% python3 -q
>>> import numpy as np
>>> np.set_printoptions(precision=1, suppress=True, linewidth=120)
>>> def rnd(a):
...     return np.round(a, 1) + 0
... 
>>> feats = np.load("x.npy")
>>> feats
array([[-1. , -2.1,  1.6,  0.9, -0.2,  1.5,  1.3, -0.9, -0.8,  0.5],
       [-0.6, -0.1,  1.5,  1. , -0.2,  0.1, -0.4,  0.4,  0.5,  0.5],
       [ 0.3,  1.3, -0.9,  1.1,  2.6,  0. , -1.5, -0.9,  1.4, -0.7],
       [ 0.7, -3.2, -0.7, -1.5, -1.1, -0.8,  0.1,  1.2,  0.3, -2.2],
       [ 0.4, -0.9,  0.2,  0.6, -0.3,  1.1, -0.7,  0.1,  0.9, -0.3],
       [ 0. , -1.3,  1. , -0.8, -0.6, -0.4,  0.6, -0.2, -0.5, -0.7],
       [-2.2, -1.9,  0. ,  1.7,  0.2,  0.9, -0.1, -0.3, -1.3,  0.3]])
>>> Y = np.array([[9, 6, 1],
...     [5, 1, 8],
...     [4, 4, 1],
...     [6, 1, 8],
...     [7, 7, 2],
...     [1, 6, 0],
...     [8, 0, 6],
...     [8, 6, 6],
...     [5, 2, 4],
...     [6, 7, 0]])
>>> rnd(np.einsum("ij,ij->i", feats, feats))
array([14.5,  4.5, 16.1, 21.7,  4.1,  5. , 14.1])
>>> np.vstack([feats, Y.T]).shape
(10, 10)
>>> rnd(np.linalg.norm(feats, axis=0))
array([2.6, 4.7, 2.7, 3. , 2.9, 2.3, 2.2, 1.8, 2.4, 2.5])
>>> rnd(np.linalg.norm(feats[4], 1)), rnd(np.linalg.norm(feats[4], np.inf))
(np.float64(5.5), np.float64(1.1))
>>> print(rnd(np.linalg.norm(feats[4] - feats[2])))
4.2
>>> print(rnd(np.linalg.norm(feats, 1)), rnd(np.linalg.norm(feats, np.inf)))
10.8 11.8
>>> np.linalg.norm(feats, axis=1).argmax()
np.int64(3)
>>> rng = np.random.default_rng(49)
>>> Y = feats + rng.integers(-2, 3, (7, 6)) @ rng.integers(-2, 3, (6, 10))
>>> rnd(Y)
array([[-10. ,  -0.1,   5.6,  -0.1,  -3.2,  -4.5,  10.3,   2.1,  -4.8,   0.5],
       [ -2.6,   3.9,  -1.5,  -6. ,  -4.2,  -0.9,   6.6,   5.4,  -8.5,  -4.5],
       [ -0.7,   9.3,   3.1,   6.1,  -1.4,   2. ,  -4.5,  -0.9,   1.4,  -0.7],
       [ -5.3,   0.8,   3.3,   6.5,  -4.1,  -0.8,   0.1,  -1.8,   4.3,   5.8],
       [ -2.6,   2.1,   7.2,   6.6,  -5.3,   0.1,   0.3,  -4.9,   3.9,   6.7],
       [ -6. ,  -3.3,   3. ,  -5.8,   1.4,  -6.4,   9.6,   4.8,  -5.5,  -6.7],
       [ -1.2,  -3.9,   8. ,   3.7,  -1.8,  -5.1,  -4.1,  -1.3,   1.7,   0.3]])
>>> rnd(Y - feats)
array([[-9.,  2.,  4., -1., -3., -6.,  9.,  3., -4.,  0.],
       [-2.,  4., -3., -7., -4., -1.,  7.,  5., -9., -5.],
       [-1.,  8.,  4.,  5., -4.,  2., -3.,  0.,  0.,  0.],
       [-6.,  4.,  4.,  8., -3.,  0.,  0., -3.,  4.,  8.],
       [-3.,  3.,  7.,  6., -5., -1.,  1., -5.,  3.,  7.],
       [-6., -2.,  2., -5.,  2., -6.,  9.,  5., -5., -6.],
       [ 1., -2.,  8.,  2., -2., -6., -4., -1.,  3.,  0.]])
